>>> import numpy as np
>>> np.set_printoptions(precision=4, suppress=True, linewidth=140)
>>> arr = np.load("out6.npy")
>>> arr
array([[-2,  0,  0],
       [ 0, -2,  0],
       [ 0,  0,  1]])
>>> vals, V = np.linalg.eigh(arr)
>>> vec = np.array([0, 1, 2])
>>> np.linalg.eigvalsh(arr[1:, 1:])
array([-2.,  1.])
>>> (np.sign(V[:, -1].round(6)) == np.sign(V[0, -1].round(6))).astype(int)
array([1, 1, 0])
>>> V * np.abs(vals) @ V.T
array([[2., 0., 0.],
       [0., 2., 0.],
       [0., 0., 1.]])
>>> print(V * np.maximum(vals, 0) @ V.T)
[[0. 0. 0.]
 [0. 0. 0.]
 [0. 0. 1.]]
>>> vec @ arr @ vec / (vec @ vec), vals[0], vals[-1]
(np.float64(0.4), np.float64(-2.0), np.float64(1.0))
>>> t3 = np.stack([arr, -3 * arr, arr[::-1]])
>>> (t3 @ arr.T).shape
(3, 3, 3)
>>> t3.sum(axis=0)
array([[ 4,  0,  1],
       [ 0,  2,  0],
       [-2,  0, -2]])
>>> np.linalg.det(t3)
array([   4., -108.,   -4.])
>>> print(np.linalg.matrix_rank(t3))
[3 3 3]
>>> np.linalg.matrix_power(arr - np.diag(np.diag(arr)), 3)
array([[0, 0, 0],
       [0, 0, 0],
       [0, 0, 0]])
>>> [int(np.linalg.matrix_rank(np.linalg.matrix_power(arr, p))) for p in range(1, 4)]
[3, 3, 3]
>>> print(np.linalg.matrix_rank(arr - arr[0, 0] * np.eye(3)))
1
>>> np.prod(np.diag(arr)), round(np.linalg.det(arr), 4)
(np.int64(4), np.float64(4.0))
>>> rng = np.random.default_rng(5352)
>>> M2 = arr + rng.integers(-2, 3, (3, 2)) @ rng.integers(-2, 3, (2, 3))
>>> print(M2)
[[-4  2 -3]
 [-2 -3  3]
 [-2  2 -2]]
>>> np.linalg.matrix_rank(M2 - arr, tol=1e-8)
np.int64(2)
>>> np.abs(M2 - arr).sum(axis=1)
array([7, 6, 7])
>>> np.round(np.linalg.svd(M2 - arr, compute_uv=False), 4) + 0
array([6.1702, 3.151 , 0.    ])
>>> E = np.loadtxt("data.csv", delimiter=",")
>>> E
array([[ 0.394 , -0.6197, -0.2904, -0.6491],
       [ 0.1498,  0.0391, -0.0579,  0.0278],
       [ 0.116 , -0.3294, -0.2478, -0.2867],
       [ 2.3402, -4.7168, -2.2754, -4.696 ],
       [-2.9573,  6.1946,  2.9642,  6.0201],
       [ 0.507 , -0.7512, -0.5063, -1.0395],
       [-0.0253,  0.1746,  0.2337,  0.2879],
       [-1.4306,  2.336 ,  1.3225,  2.6222],
       [ 3.297 , -6.1264, -2.8854, -6.0156],
       [ 0.0016,  0.0461,  0.2134,  0.132 ],
       [-1.0849,  2.1217,  0.8885,  2.0757],
       [-0.5934,  1.3368,  0.6984,  1.4253],
       [-1.0684,  2.3983,  1.0174,  2.2672]])
>>> Xs = E - E.mean(axis=0)
>>> V = np.linalg.svd(Xs)[2][:1]
>>> M2 = Xs - Xs @ V.T @ V
>>> print(M2.std(axis=0))
[0.089  0.0905 0.0835 0.0541]
>>> (Xs @ V.T).std(axis=0)
array([4.7006])
>>> vec = np.array([-3, 0, 3, 0])
>>> rhs = E @ vec
>>> np.round(np.linalg.pinv(E) @ E, 4) + 0
array([[1., 0., 0., 0.],
       [0., 1., 0., 0.],
       [0., 0., 1., 0.],
       [0., 0., 0., 1.]])
>>> try:
...     np.linalg.solve(E, rhs)
... except np.linalg.LinAlgError as e:
...     print(e)
... 
Last 2 dimensions of the array must be square
>>> np.round(np.linalg.solve(E.T @ E, E.T @ rhs), 4) + 0
array([-3.,  0.,  3.,  0.])
>>> rhs = rhs + 0.1 * rng.normal(size=13)
>>> rhs
array([ -2.0633,  -0.4356,  -1.0453, -13.6491,  17.8184,  -2.9966,   0.7801,   8.1421, -18.485 ,   0.6079,   6.1427,   3.9174,   6.1626])
>>> coef, *_ = np.linalg.lstsq(E, rhs)
>>> [round(float(np.linalg.norm(np.linalg.solve(E.T @ E + lam * np.eye(4), E.T @ rhs))), 2) for lam in (0, 1, 10, 100)]
[3.63, 1.92, 1.82, 1.39]
>>> np.round(E.T @ (rhs - E @ coef), 4) + 0
array([0., 0., 0., 0.])
>>> print(coef)
[-2.6983  0.0848  2.3963  0.3521]
>>> K = np.array([[-0.6, 1.0, 0.4, -1.4, -0.2],
...     [0.8, -0.5, -1.4, 0.2, 0.4],
...     [0.3, -2.0, -0.2, 0.7, 1.9],
...     [0.6, -1.6, -0.2, 0.3, -1.3],
...     [-1.9, -0.7, 2.5, 1.1, 1.0]])
>>> K[0] = K[1] + 0.1 * rng.normal(size=5)
>>> K
array([[ 0.6057, -0.4319, -1.3539,  0.133 ,  0.4153],
       [ 0.8   , -0.5   , -1.4   ,  0.2   ,  0.4   ],
       [ 0.3   , -2.    , -0.2   ,  0.7   ,  1.9   ],
       [ 0.6   , -1.6   , -0.2   ,  0.3   , -1.3   ],
       [-1.9   , -0.7   ,  2.5   ,  1.1   ,  1.    ]])
>>> vec = np.array([0, 2, -2, -5, -1])
>>> rhs = K @ vec
>>> rhs
array([  0.7636,   0.4   ,  -9.    ,  -3.    , -12.9   ])
>>> np.round(np.linalg.solve(K.T, K[1]), 4) + 0
array([0., 1., 0., 0., 0.])
>>> np.round(np.linalg.solve(K, rhs + K[:, 2]), 4) + 0
array([ 0.,  2., -1., -5., -1.])
>>> np.round(np.linalg.solve(K, rhs), 4) + 0
array([ 0.,  2., -2., -5., -1.])
>>> np.round(np.linalg.solve(K, K[:, 1]), 4) + 0
array([0., 1., 0., 0., 0.])
>>> u, r1 = K[1], K[3]
>>> np.round(u @ r1, 4)
np.float64(1.1)
>>> u @ u
np.float64(3.05)
>>> p = (u @ r1) / (u @ u) * u
>>> print(p)
[ 0.2885 -0.1803 -0.5049  0.0721  0.1443]
>>> round(float(np.linalg.norm(u + r1) ** 2 + np.linalg.norm(u - r1) ** 2), 4)
15.58
>>> round((r1 - p) @ u, 4)
np.float64(0.0)
>>> feats = np.loadtxt("mat.csv", delimiter=",")
>>> feats
array([[ 0.,  0., -5.,  0.],
       [ 0.,  0., -5., -3.],
       [-5., -5.,  0.,  0.],
       [ 0., -3.,  0.,  0.]])
>>> # equal to its transpose
>>> O, V = np.linalg.qr(feats[:, :2])[0], np.linalg.qr(feats[:, 2:])[0]
>>> s = np.linalg.svd(O.T @ V, compute_uv=False)
>>> np.degrees(np.arccos(s.clip(0, 1)))
array([90., 90.])
>>> round(float(np.linalg.norm(O @ O.T - V @ V.T, 2)), 4)
1.0
>>> vals, V = np.linalg.eigh(feats)
>>> vec = np.array([2, 1, 2, 3])
>>> np.round(V * np.abs(vals) @ V.T, 4) + 0
array([[4.24 , 2.65 , 0.   , 0.   ],
       [2.65 , 5.194, 0.   , 0.   ],
       [0.   , 0.   , 6.89 , 1.59 ],
       [0.   , 0.   , 1.59 , 2.544]])
>>> print(vec @ feats @ vec)
-78.0
>>> round(vec @ feats @ vec / (vec @ vec), 4), np.round(vals[0], 4), round(vals[-1], 4)
(np.float64(-4.3333), np.float64(-7.4096), np.float64(7.4096))
>>> np.linalg.eigvalsh(feats[1:, 1:])
array([-5.831,  0.   ,  5.831])
>>> lab = rng.permutation(4)
>>> M2 = feats[:, lab] * rng.choice([-1, 1], 4)
>>> M2
array([[-0.,  0.,  0.,  5.],
       [ 3.,  0.,  0.,  5.],
       [-0., -5., -5., -0.],
       [-0., -3.,  0., -0.]])
>>> left, _, VT = np.linalg.svd(feats.T @ M2)
>>> np.round(left @ VT, 4) + 0
array([[ 0.,  0.,  1.,  0.],
       [ 0.,  1.,  0.,  0.],
       [ 0.,  0.,  0., -1.],
       [-1.,  0.,  0.,  0.]])
>>> print(np.round(np.linalg.lstsq(feats, M2)[0], 4) + 0)
[[ 0.  0.  1.  0.]
 [ 0.  1.  0.  0.]
 [ 0.  0.  0. -1.]
 [-1.  0.  0.  0.]]
>>> W = np.array([[5, 5, 0], [-2, -2, -1], [5, 4, -3], [3, -1, -1]])
>>> coef = np.array([-5, 8, 8])
>>> act = np.maximum(feats @ W + coef, 0)
>>> np.linalg.matrix_rank(act)
np.int64(2)
>>> (act > 0).mean(axis=0)
array([0.25, 0.25, 1.  ])
>>> basis = np.array([[-3, -1, 3], [3, -3, 0], [1, 1, -1]])
>>> (act @ basis).round(6).argmax(axis=1)
array([0, 0, 0, 0])
>>> act @ basis
array([[ 23.,  23., -23.],
       [ 26.,  26., -26.],
       [ 13.,  13., -13.],
       [ 50., -32.,  -8.]])
>>> J = np.load("sample12.npy")
>>> J
array([[-1.9597,  1.4198, -1.631 , -0.6953],
       [-2.2781,  0.6347, -1.3284, -1.2817],
       [ 1.2975,  1.1188,  2.119 ,  1.2548],
       [ 2.5953,  0.5399,  1.3801, -0.2613],
       [ 2.0619, -0.3122, -2.1498, -0.1711],
       [-0.7832, -0.2646,  0.0121, -2.8838],
       [-1.7317,  1.7124,  1.7092, -0.3842],
       [-1.6507,  1.6688, -0.1556,  1.8617],
       [ 0.7328,  1.9175, -1.9188, -1.0509],
       [-1.1982,  2.5443,  0.9225, -0.4895],
       [ 1.3237,  0.7723, -0.3703,  2.5523],
       [-0.8971, -2.6949,  0.9588,  0.1156],
       [-2.741 , -0.5573, -0.3303, -1.0332],
       [ 0.8313, -2.516 ,  1.1376,  0.8274],
       [ 1.9729, -1.3069, -1.4535, -1.1344],
       [-1.5133, -0.3221,  0.434 ,  2.5333],
       [ 1.0666, -1.6197,  2.1995, -0.6333],
       [-1.2923, -0.3061, -1.5243, -2.2165],
       [-0.5001,  2.826 ,  0.81  ,  0.3283],
       [-0.5398, -1.2819,  2.2604,  1.3986],
       [-1.109 ,  0.0109,  2.7662,  0.3441],
       [ 2.2642,  1.2628, -0.0639, -1.5082],
       [ 1.4873, -1.832 , -1.1987, -1.4124],
       [-1.6676, -0.9602, -1.9521,  1.2192],
       [-0.7362, -0.0133,  1.9914,  2.1195],
       [ 1.7862,  2.0329,  0.2846,  1.2632],
       [-0.9176,  0.2075, -0.0611,  2.848 ],
       [-2.0097, -0.1193, -2.1841, -0.42  ],
       [ 1.6399, -1.5776, -0.6236,  1.8529]])
>>> Xs = J - J.mean(axis=0)
>>> V = np.linalg.svd(Xs)[2][:2]
>>> M2 = Xs - Xs @ V.T @ V
>>> round(float(np.linalg.norm(M2) / np.linalg.norm(Xs)), 4)
0.6253
>>> np.diag(V.T @ V)
array([0.8016, 0.2015, 0.4864, 0.5105])
>>> np.linalg.norm(M2, axis=1).round(6).argmax()
np.int64(11)
